In [1]: import numpy as np

In [2]: import numpy.linalg as la

In [3]: np.set_printoptions(precision=3, suppress=True, linewidth=120)

In [4]: K = np.load("w.npy")

In [5]: K
Out[5]: 
array([[-0.294,  0.054,  0.116,  0.179],
       [-2.463,  0.005,  1.239,  1.207],
       [-0.507, -0.001,  0.265,  0.27 ],
       [-1.561,  0.002,  0.776,  0.793],
       [ 2.759, -0.016, -1.38 , -1.374],
       [ 0.035,  0.008,  0.   , -0.015],
       [ 0.249,  0.012, -0.151, -0.128],
       [ 3.919,  0.002, -1.967, -1.992],
       [ 1.382,  0.009, -0.687, -0.709],
       [ 3.389,  0.008, -1.716, -1.678],
       [-0.698, -0.005,  0.31 ,  0.32 ],
       [ 0.068,  0.025, -0.019, -0.012],
       [ 2.231,  0.004, -1.07 , -1.101],
       [-0.132, -0.021,  0.097,  0.063],
       [-4.59 ,  0.016,  2.313,  2.328],
       [-1.485, -0.024,  0.763,  0.73 ],
       [-1.167, -0.001,  0.597,  0.584],
       [-0.285, -0.038,  0.133,  0.147],
       [ 1.958, -0.01 , -0.978, -0.993],
       [-1.337, -0.007,  0.702,  0.697],
       [ 0.665, -0.002, -0.309, -0.323],
       [ 1.377, -0.02 , -0.691, -0.684],
       [ 0.924, -0.011, -0.473, -0.445],
       [-0.198, -0.009,  0.094,  0.166],
       [-0.234, -0.027,  0.117,  0.125],
       [-3.287, -0.037,  1.662,  1.656],
       [ 1.735,  0.008, -0.84 , -0.86 ],
       [-1.82 , -0.001,  0.913,  0.916]])

In [6]: Xs = K - K.mean(axis=0)

In [7]: U, s, VT = la.svd(Xs, full_matrices=False)

In [8]: print(s)
[12.356  0.111  0.089  0.084]

In [9]: (np.sign(U[:, 0]) == np.sign(U[0, 0])).astype(int)
Out[9]: array([1, 1, 1, 1, 0, 0, 0, 0, 0, 0, 1, 0, 0, 1, 1, 1, 1, 1, 0, 1, 0, 0, 0, 1, 1, 1, 0, 1])

In [10]: print(la.matrix_rank(Xs))
4

In [11]: np.round(s ** 2 / (s ** 2).sum(), 3) + 0
Out[11]: array([1., 0., 0., 0.])

In [12]: np.round((s ** 2).sum() ** 2 / (s ** 4).sum(), 3)
Out[12]: np.float64(1.0)

In [13]: np.abs(VT[-1])
Out[13]: array([0.054, 0.709, 0.549, 0.44 ])

In [14]: np.abs(U[:, 0]).argmax()
Out[14]: np.int64(14)

In [15]: basis = K[[19, 1]].astype(float)

In [16]: for _ in range(6):
    ...:     z = la.norm(K[:, None] - basis, axis=-1).argmin(axis=1)
    ...:     basis = np.array([K[z == j].mean(axis=0) for j in range(2)])
    ...: 

In [17]: print(z)
[0 1 0 1 0 0 0 0 0 0 1 0 0 0 1 1 1 0 0 1 0 0 0 0 0 1 0 1]

In [18]: print(np.abs(basis[1] - basis[0]).argmax())
0

In [19]: basis
Out[19]: 
array([[ 1.002, -0.001, -0.498, -0.493],
       [-2.045, -0.006,  1.031,  1.026]])

In [20]: A2 = np.array([[3, 2], [2, 0], [3, 2], [0, 2]])

In [21]: la.matrix_rank(K @ A2)
Out[21]: np.int64(2)

In [22]: np.einsum("ij->j", K)
Out[22]: array([ 0.633, -0.077, -0.184, -0.133])

In [23]: np.einsum("ij,ij->", K, A2)
ValueError: operands could not be broadcast together with remapped shapes [original->remapped]: (28,4)->(28,4) (4,2)->(4,2) 


In [24]: la.matrix_rank(np.vstack([K, A2.T]))
Out[24]: np.int64(4)

In [25]: r0 = np.array([0, 4, 8, 4, 1])

In [26]: arr = -2 * np.eye(5) + np.outer(r0, r0)

In [27]: arr
Out[27]: 
array([[-2.,  0.,  0.,  0.,  0.],
       [ 0., 14., 32., 16.,  4.],
       [ 0., 32., 62., 32.,  8.],
       [ 0., 16., 32., 14.,  4.],
       [ 0.,  4.,  8.,  4., -1.]])

In [28]: r0 = np.array([1, 6, -7, -8, 0])

In [29]: A2 = arr + np.outer(r0, np.eye(5)[4])

In [30]: print(round(la.det(A2) / la.det(arr), 3), np.round(1 + la.solve(arr, r0)[4], 3))
0.663 0.663

In [31]: basis = np.array([[0.6, 0.5, -0.9, -1.6]])

In [32]: rng = np.random.default_rng(254895)

In [33]: m1 = np.array([[0], [0], [2], [0], [0], [0], [0], [2], [1], [3], [1]]) @ basis + 0.1 * rng.normal(size=(11, 4))

In [34]: m1
Out[34]: 
array([[-0.058,  0.117, -0.083, -0.059],
       [ 0.148,  0.16 , -0.133, -0.054],
       [ 1.294,  1.128, -1.784, -3.179],
       [-0.061,  0.163,  0.112, -0.067],
       [ 0.083,  0.059,  0.1  , -0.069],
       [ 0.048, -0.072, -0.116, -0.086],
       [ 0.077,  0.017,  0.036,  0.21 ],
       [ 1.267,  1.037, -1.757, -3.16 ],
       [ 0.655,  0.516, -0.927, -1.474],
       [ 1.888,  1.457, -2.653, -4.802],
       [ 0.73 ,  0.521, -0.846, -1.606]])

In [35]: A2 = np.c_[m1[:, :3] @ np.array([[1, 1, 0], [2, 2, 2], [1, 1, 2]]), np.array([3, 0, 1, 3, 2, 1, 2, 2, 2, 1, 0])]

In [36]: A2
Out[36]: 
array([[ 0.092,  0.092,  0.067,  3.   ],
       [ 0.335,  0.335,  0.053,  0.   ],
       [ 1.765,  1.765, -1.313,  1.   ],
       [ 0.378,  0.378,  0.551,  3.   ],
       [ 0.301,  0.301,  0.318,  2.   ],
       [-0.213, -0.213, -0.377,  1.   ],
       [ 0.149,  0.149,  0.108,  2.   ],
       [ 1.584,  1.584, -1.44 ,  2.   ],
       [ 0.761,  0.761, -0.821,  2.   ],
       [ 2.149,  2.149, -2.392,  1.   ],
       [ 0.926,  0.926, -0.65 ,  0.   ]])

In [37]: np.round(la.norm(A2 - m1 @ la.lstsq(m1, A2)[0], axis=0), 3) + 0
Out[37]: array([0.   , 0.   , 0.   , 4.371])

In [38]: la.norm(la.qr(m1)[0].T @ A2, axis=0) ** 2 / ((A2 ** 2).sum(axis=0) + 1e-12)
Out[38]: array([1.   , 1.   , 1.   , 0.484])

In [39]: np.round(la.lstsq(m1, A2[:, 0])[0], 3) + 0
Out[39]: array([1., 2., 1., 0.])

In [40]: la.matrix_rank(A2)
Out[40]: np.int64(3)

In [41]: theta = np.radians(36)

In [42]: R = np.eye(4)

In [43]: R[1, 1] = R[0, 0] = np.cos(theta)

In [44]: R[1, 0], R[0, 1] = -np.sin(theta), np.sin(theta)

In [45]: R
Out[45]: 
array([[ 0.809,  0.588,  0.   ,  0.   ],
       [-0.588,  0.809,  0.   ,  0.   ],
       [ 0.   ,  0.   ,  1.   ,  0.   ],
       [ 0.   ,  0.   ,  0.   ,  1.   ]])

In [46]: A2 = m1 @ R.T

In [47]: np.allclose(la.norm(m1, axis=1), la.norm(A2, axis=1))
Out[47]: True

In [48]: np.abs(A2 - m1).max(axis=0)
Out[48]: array([0.496, 1.388, 0.   , 0.   ])

In [49]: la.svd(m1, compute_uv=False), la.svd(A2, compute_uv=False)
Out[49]: (array([8.697, 0.295, 0.272, 0.197]), array([8.697, 0.295, 0.272, 0.197]))

In [50]: Q, R = la.qr(m1)

In [51]: np.round(abs(R[0, 0]), 3), round(la.norm(m1[:, 0]), 3)
Out[51]: (np.float64(2.801), np.float64(2.801))

In [52]: R
Out[52]: 
array([[ 2.801,  2.232, -3.849, -6.894],
       [ 0.   , -0.321,  0.085,  0.291],
       [ 0.   ,  0.   ,  0.351,  0.411],
       [ 0.   ,  0.   ,  0.   ,  0.437]])

In [53]: print(np.round(Q.T @ Q, 3) + 0)
[[1. 0. 0. 0.]
 [0. 1. 0. 0.]
 [0. 0. 1. 0.]
 [0. 0. 0. 1.]]

In [54]: Q.shape, R.shape
Out[54]: ((11, 4), (4, 4))

In [55]: print(np.abs(np.diag(R)))
[2.801 0.321 0.351 0.437]

In [56]: W0 = np.loadtxt("mat.csv", delimiter=",")

In [57]: W0
Out[57]: 
array([[ 4.662, -4.162,  5.111, -5.901],
       [-9.298,  3.286, -0.666, -1.519],
       [-8.391,  1.662,  1.878, -4.827],
       [-8.77 ,  2.082,  1.305, -4.129],
       [ 6.163, -4.344,  4.556, -4.733],
       [ 9.26 , -2.959,  0.067,  2.343],
       [ 4.593, -4.151,  5.13 , -5.946],
       [ 9.24 , -3.55 ,  1.201,  0.756],
       [ 6.075, -4.338,  4.596, -4.811],
       [-2.773,  3.765, -5.49 ,  6.928],
       [-7.144,  4.367, -4.011,  3.715],
       [ 8.059, -1.347, -2.277,  5.296],
       [-8.746,  2.053,  1.347, -4.181],
       [-9.29 ,  3.108, -0.331, -1.983],
       [ 7.197, -4.365,  3.976, -3.652],
       [ 8.396, -1.666, -1.872,  4.82 ],
       [-3.579,  3.954, -5.365,  6.541],
       [-8.221,  4.236, -3.116,  2.182],
       [-7.823,  4.312, -3.499,  2.822],
       [ 9.249, -2.919, -0.002,  2.437]])

In [58]: U, s, VT = la.svd(W0)

In [59]: print(np.argmax(s[:-1] / (s[1:] + 1e-6)) + 1)
2

In [60]: s.round(3) + 0
Out[60]: array([37.622, 24.179,  0.   ,  0.   ])

In [61]: A2 = U[:, :2] @ np.diag(s[:2]) @ VT[:2]

In [62]: print(la.matrix_rank(A2))
2

In [63]: round(float(np.abs(W0 - A2).max()), 3)
Out[63]: 0.0

In [64]: def softmax(z):
    ...:     e = np.exp(z - z.max(axis=-1, keepdims=True))
    ...:     return e / e.sum(axis=-1, keepdims=True)
    ...: 

In [65]: print(np.round(softmax(10 * W0[14]), 3) + 0)
[1. 0. 0. 0.]

In [66]: softmax(W0).sum(axis=1)
Out[66]: array([1., 1., 1., 1., 1., 1., 1., 1., 1., 1., 1., 1., 1., 1., 1., 1., 1., 1., 1., 1.])

In [67]: scores = W0 @ W0.T / np.sqrt(4)

In [68]: softmax(scores)[14] @ W0
Out[68]: array([ 6.586, -4.346,  4.306, -4.272])

In [69]: W0.reshape(2, -1)
Out[69]: 
array([[ 4.662, -4.162,  5.111, -5.901, -9.298,  3.286, -0.666, -1.519, -8.391,  1.662,  1.878, -4.827, -8.77 ,
         2.082,  1.305, -4.129,  6.163, -4.344,  4.556, -4.733,  9.26 , -2.959,  0.067,  2.343,  4.593, -4.151,
         5.13 , -5.946,  9.24 , -3.55 ,  1.201,  0.756,  6.075, -4.338,  4.596, -4.811, -2.773,  3.765, -5.49 ,
         6.928],
       [-7.144,  4.367, -4.011,  3.715,  8.059, -1.347, -2.277,  5.296, -8.746,  2.053,  1.347, -4.181, -9.29 ,
         3.108, -0.331, -1.983,  7.197, -4.365,  3.976, -3.652,  8.396, -1.666, -1.872,  4.82 , -3.579,  3.954,
        -5.365,  6.541, -8.221,  4.236, -3.116,  2.182, -7.823,  4.312, -3.499,  2.822,  9.249, -2.919, -0.002,
         2.437]])

In [70]: t3 = W0.reshape(20, 2, -1)

In [71]: t3.transpose(1, 0, 2)
Out[71]: 
array([[[ 4.662, -4.162],
        [-9.298,  3.286],
        [-8.391,  1.662],
        [-8.77 ,  2.082],
        [ 6.163, -4.344],
        [ 9.26 , -2.959],
        [ 4.593, -4.151],
        [ 9.24 , -3.55 ],
        [ 6.075, -4.338],
        [-2.773,  3.765],
        [-7.144,  4.367],
        [ 8.059, -1.347],
        [-8.746,  2.053],
        [-9.29 ,  3.108],
        [ 7.197, -4.365],
        [ 8.396, -1.666],
        [-3.579,  3.954],
        [-8.221,  4.236],
        [-7.823,  4.312],
        [ 9.249, -2.919]],

       [[ 5.111, -5.901],
        [-0.666, -1.519],
        [ 1.878, -4.827],
        [ 1.305, -4.129],
        [ 4.556, -4.733],
        [ 0.067,  2.343],
        [ 5.13 , -5.946],
        [ 1.201,  0.756],
        [ 4.596, -4.811],
        [-5.49 ,  6.928],
        [-4.011,  3.715],
        [-2.277,  5.296],
        [ 1.347, -4.181],
        [-0.331, -1.983],
        [ 3.976, -3.652],
        [-1.872,  4.82 ],
        [-5.365,  6.541],
        [-3.116,  2.182],
        [-3.499,  2.822],
        [-0.002,  2.437]]])

In [72]: np.einsum("ihd,jhd->hij", t3, t3).shape
Out[72]: (2, 20, 20)

In [73]: np.swapaxes(t3, 1, 2)[8]
Out[73]: 
array([[ 6.075,  4.596],
       [-4.338, -4.811]])
